% ipython --no-banner

In [1]: import numpy as np

In [2]: from numpy import linalg as LA

In [3]: np.set_printoptions(suppress=True, linewidth=140)

In [4]: X = np.loadtxt("block11.csv", delimiter=",")

In [5]: X.round(2)
Out[5]: 
array([[-0.05,  0.14,  0.16,  0.3 ,  0.45, -0.45,  0.67],
       [-0.83, -0.12, -0.28,  0.23,  0.12, -0.24, -0.31],
       [ 0.05,  0.07, -0.8 , -0.41, -0.17, -0.2 ,  0.34],
       [-0.19,  0.51, -0.04, -0.36,  0.6 ,  0.46, -0.05],
       [-0.29,  0.08,  0.5 , -0.67, -0.23, -0.4 ,  0.02],
       [ 0.19, -0.72, -0.03, -0.32,  0.56, -0.12, -0.14],
       [-0.39, -0.42,  0.1 , -0.06, -0.18,  0.56,  0.56]])

In [6]: round(float(X[:, 4] @ X[:, 6]), 2)
Out[6]: -0.0

In [7]: np.round(X @ X.T, 2) + 0
Out[7]: 
array([[1., 0., 0., 0., 0., 0., 0.],
       [0., 1., 0., 0., 0., 0., 0.],
       [0., 0., 1., 0., 0., 0., 0.],
       [0., 0., 0., 1., 0., 0., 0.],
       [0., 0., 0., 0., 1., 0., 0.],
       [0., 0., 0., 0., 0., 1., 0.],
       [0., 0., 0., 0., 0., 0., 1.]])

In [8]: np.round(LA.pinv(X), 2)
Out[8]: 
array([[-0.05, -0.83,  0.05, -0.19, -0.29,  0.19, -0.39],
       [ 0.14, -0.12,  0.07,  0.51,  0.08, -0.72, -0.42],
       [ 0.16, -0.28, -0.8 , -0.04,  0.5 , -0.03,  0.1 ],
       [ 0.3 ,  0.23, -0.41, -0.36, -0.67, -0.32, -0.06],
       [ 0.45,  0.12, -0.17,  0.6 , -0.23,  0.56, -0.18],
       [-0.45, -0.24, -0.2 ,  0.46, -0.4 , -0.12,  0.56],
       [ 0.67, -0.31,  0.34, -0.05,  0.02, -0.14,  0.56]])

In [9]: x = np.array([1, 1, 1, 2, 0, 3, 0])

In [10]: [p for p in range(1, 25) if np.allclose(LA.matrix_power(X, p), np.eye(7))]
Out[10]: []

In [11]: np.round(LA.norm(x), 2), np.round(LA.norm(X @ x), 2)
Out[11]: (np.float64(4.0), np.float64(4.0))

In [12]: 7 - LA.matrix_rank(X - np.eye(7), tol=1e-8)
Out[12]: np.int64(1)

In [13]: np.round(np.sort(np.abs(np.degrees(np.angle(LA.eigvals(X))))), 2)
Out[13]: array([  0.  ,  84.74,  84.74, 100.2 , 100.2 , 166.71, 166.71])

In [14]: M = np.array([[2, -2, -2, -1, 2, 2],
    ...:     [2, 2, -2, -2, -1, 2],
    ...:     [2, 2, 2, -2, -2, -1],
    ...:     [-1, 2, 2, 2, -2, -2],
    ...:     [-2, -1, 2, 2, 2, -2],
    ...:     [-2, -2, -1, 2, 2, 2]])

In [15]: round(float(LA.norm(X)), 2)
Out[15]: 2.65

In [16]: np.round(X.sum(axis=0), 2)
Out[16]: array([-1.51, -0.46, -0.39, -1.29,  1.15, -0.4 ,  1.1 ])

In [17]: round(np.abs(X).max(), 2)
Out[17]: np.float64(0.83)

In [18]: rng = np.random.default_rng(558610)

In [19]: labels = rng.permutation(6)

In [20]: out = M[:, labels] * rng.choice([-1, 1], 6)

In [21]: out
Out[21]: 
array([[ 2, -2,  2,  2,  1, -2],
       [ 2,  1,  2, -2,  2, -2],
       [-1,  2, -2, -2,  2, -2],
       [-2,  2, -2, -2, -2,  1],
       [-2, -2, -2,  1, -2,  2],
       [ 2, -2,  1,  2, -2,  2]])

In [22]: Uu, _, Vh = LA.svd(M.T @ out)

In [23]: np.round(Uu @ Vh, 2) + 0
Out[23]: 
array([[ 0.,  0.,  0.,  0.,  0., -1.],
       [ 0.,  0.,  0., -1.,  0.,  0.],
       [ 0.,  0., -1.,  0.,  0.,  0.],
       [ 0.,  0.,  0.,  0., -1.,  0.],
       [ 0., -1.,  0.,  0.,  0.,  0.],
       [ 1.,  0.,  0.,  0.,  0.,  0.]])

In [24]: out.shape
Out[24]: (6, 6)

In [25]: LA.matrix_rank(out)
Out[25]: np.int64(6)

In [26]: out.sum(axis=0)
Out[26]: array([ 1, -1, -1, -1, -1, -1])

In [27]: F = np.array([[0, -7, 4, -8, 5, 3, 4],
    ...:     [7, 0, 8, 1, -5, 0, 7],
    ...:     [-4, -8, 0, -6, 3, -4, -3],
    ...:     [8, -1, 6, 0, 17, -9, 12],
    ...:     [-5, 5, -3, -17, 0, -12, 2],
    ...:     [-3, 0, 4, 9, 12, 0, 6],
    ...:     [-4, -7, 3, -12, -2, -6, 0]])

In [28]: out = F / LA.norm(F, axis=1, keepdims=True)

In [29]: gram = out @ out.T

In [30]: gram.round(2)
Out[30]: 
array([[ 1.  ,  0.15,  0.58,  0.41,  0.2 ,  0.12,  0.6 ],
       [ 0.15,  1.  , -0.42,  0.3 , -0.2 ,  0.01, -0.03],
       [ 0.58, -0.42,  1.  ,  0.09,  0.45, -0.12,  0.82],
       [ 0.41,  0.3 ,  0.09,  1.  ,  0.12,  0.66,  0.03],
       [ 0.2 , -0.2 ,  0.45,  0.12,  1.  , -0.37,  0.7 ],
       [ 0.12,  0.01, -0.12,  0.66, -0.37,  1.  , -0.4 ],
       [ 0.6 , -0.03,  0.82,  0.03,  0.7 , -0.4 ,  1.  ]])

In [31]: (np.abs(gram) > 0.9).astype(int)
Out[31]: 
array([[1, 0, 0, 0, 0, 0, 0],
       [0, 1, 0, 0, 0, 0, 0],
       [0, 0, 1, 0, 0, 0, 0],
       [0, 0, 0, 1, 0, 0, 0],
       [0, 0, 0, 0, 1, 0, 0],
       [0, 0, 0, 0, 0, 1, 0],
       [0, 0, 0, 0, 0, 0, 1]])

In [32]: np.argwhere(np.triu(np.abs(gram) > 0.95, 1))
Out[32]: array([], shape=(0, 2), dtype=int64)

In [33]: vals, V = LA.eigh(gram)

In [34]: x = np.array([1, -2, 0, 1, -2, 0, -2])

In [35]: np.round(np.abs(gram).sum(axis=1).max(), 2), np.round(np.abs(vals).max(), 2)
Out[35]: (np.float64(3.59), np.float64(2.86))

In [36]: round(x @ gram @ x / (x @ x), 2), round(float(vals[0]), 2), round(float(vals[-1]), 2)
Out[36]: (np.float64(0.93), 0.0, 2.86)

In [37]: np.round(x @ gram @ x, 2)
Out[37]: np.float64(12.97)

In [38]: np.round(V * np.maximum(vals, 0) @ V.T, 2)
Out[38]: 
array([[ 1.  ,  0.15,  0.58,  0.41,  0.2 ,  0.12,  0.6 ],
       [ 0.15,  1.  , -0.42,  0.3 , -0.2 ,  0.01, -0.03],
       [ 0.58, -0.42,  1.  ,  0.09,  0.45, -0.12,  0.82],
       [ 0.41,  0.3 ,  0.09,  1.  ,  0.12,  0.66,  0.03],
       [ 0.2 , -0.2 ,  0.45,  0.12,  1.  , -0.37,  0.7 ],
       [ 0.12,  0.01, -0.12,  0.66, -0.37,  1.  , -0.4 ],
       [ 0.6 , -0.03,  0.82,  0.03,  0.7 , -0.4 ,  1.  ]])

In [39]: np.round(LA.eigvalsh(gram[1:, 1:]), 2) + 0
Out[39]: array([0.  , 0.13, 0.54, 1.12, 1.61, 2.6 ])

In [40]: np.round(V * np.abs(vals) @ V.T, 2)
Out[40]: 
array([[ 1.  ,  0.15,  0.58,  0.41,  0.2 ,  0.12,  0.6 ],
       [ 0.15,  1.  , -0.42,  0.3 , -0.2 ,  0.01, -0.03],
       [ 0.58, -0.42,  1.  ,  0.09,  0.45, -0.12,  0.82],
       [ 0.41,  0.3 ,  0.09,  1.  ,  0.12,  0.66,  0.03],
       [ 0.2 , -0.2 ,  0.45,  0.12,  1.  , -0.37,  0.7 ],
       [ 0.12,  0.01, -0.12,  0.66, -0.37,  1.  , -0.4 ],
       [ 0.6 , -0.03,  0.82,  0.03,  0.7 , -0.4 ,  1.  ]])

In [41]: gram = F.T @ F

In [42]: np.round(LA.eigvalsh(gram)[::-1], 2) + 0
Out[42]: array([815.6 , 815.6 , 226.81, 226.81,  43.59,  43.59,   0.  ])

In [43]: np.diag(gram)
Out[43]: array([179, 188, 150, 615, 496, 286, 258])

In [44]: LA.matrix_rank(gram)
Out[44]: np.int64(6)

In [45]: (F @ F.T).shape
Out[45]: (7, 7)

In [46]: labels = rng.permutation(7)

In [47]: labels
Out[47]: array([3, 0, 2, 5, 4, 1, 6])

In [48]: out = F[labels][:, labels]

In [49]: np.trace(out)
Out[49]: np.int64(0)

In [50]: np.round(np.sort(np.abs(LA.eigvals(out))), 2) + 0
Out[50]: array([ 0.  ,  6.6 ,  6.6 , 15.06, 15.06, 28.56, 28.56])

In [51]: J = np.loadtxt("case14.csv", delimiter=",")

In [52]: J
Out[52]: 
array([[ 0.,  3.,  0.,  2.,  0., -2.,  3.,  0.,  2.,  1., -1.,  2., -3., -3.],
       [-3.,  0., -2.,  1.,  1.,  2., -3.,  4., -3.,  1.,  3.,  1.,  1., -2.],
       [ 0.,  2.,  0.,  4.,  1., -2.,  3.,  2.,  3.,  0., -1., -1., -2.,  2.],
       [-2., -1., -4.,  0., -2.,  2., -1.,  0.,  1.,  3.,  3.,  0.,  0., -4.],
       [ 0., -1., -1.,  2.,  0., -1.,  1., -2., -1., -1., -2.,  0., -1., -1.],
       [ 2., -2.,  2., -2.,  1.,  0., -2., -1.,  1., -3.,  2., -1.,  1.,  1.],
       [-3.,  3., -3.,  1., -1.,  2.,  0.,  0., -1., -2.,  3.,  2., -2.,  1.],
       [ 0., -4., -2.,  0.,  2.,  1.,  0.,  0.,  0., -1., -2.,  3.,  0., -1.],
       [-2.,  3., -3., -1.,  1., -1.,  1.,  0.,  0.,  1., -4.,  1.,  2.,  2.],
       [-1., -1.,  0., -3.,  1.,  3.,  2.,  1., -1.,  0.,  1.,  4.,  0.,  1.],
       [ 1., -3.,  1., -3.,  2., -2., -3.,  2.,  4., -1.,  0.,  1.,  2.,  4.],
       [-2., -1.,  1.,  0.,  0.,  1., -2., -3., -1., -4., -1.,  0., -1., -1.],
       [ 3., -1.,  2.,  0.,  1., -1.,  2.,  0., -2.,  0., -2.,  1.,  0.,  1.],
       [ 3.,  2., -2.,  4.,  1., -1., -1.,  1., -2., -1., -4.,  1., -1.,  0.]])

In [53]: x = np.array([-1, -3, 1, -4, 2, 2, -3])

In [54]: np.round(LA.eigvals(F).real, 2) + 0
Out[54]: array([0., 0., 0., 0., 0., 0., 0.])

In [55]: round(LA.det(F), 2)
Out[55]: np.float64(-0.0)

In [56]: q = LA.solve(np.eye(7) - F, np.eye(7) + F)

In [57]: np.round(q @ q.T, 2) + 0
Out[57]: 
array([[1., 0., 0., 0., 0., 0., 0.],
       [0., 1., 0., 0., 0., 0., 0.],
       [0., 0., 1., 0., 0., 0., 0.],
       [0., 0., 0., 1., 0., 0., 0.],
       [0., 0., 0., 0., 1., 0., 0.],
       [0., 0., 0., 0., 0., 1., 0.],
       [0., 0., 0., 0., 0., 0., 1.]])

In [58]: round(float(LA.det(q)), 2)
Out[58]: 1.0
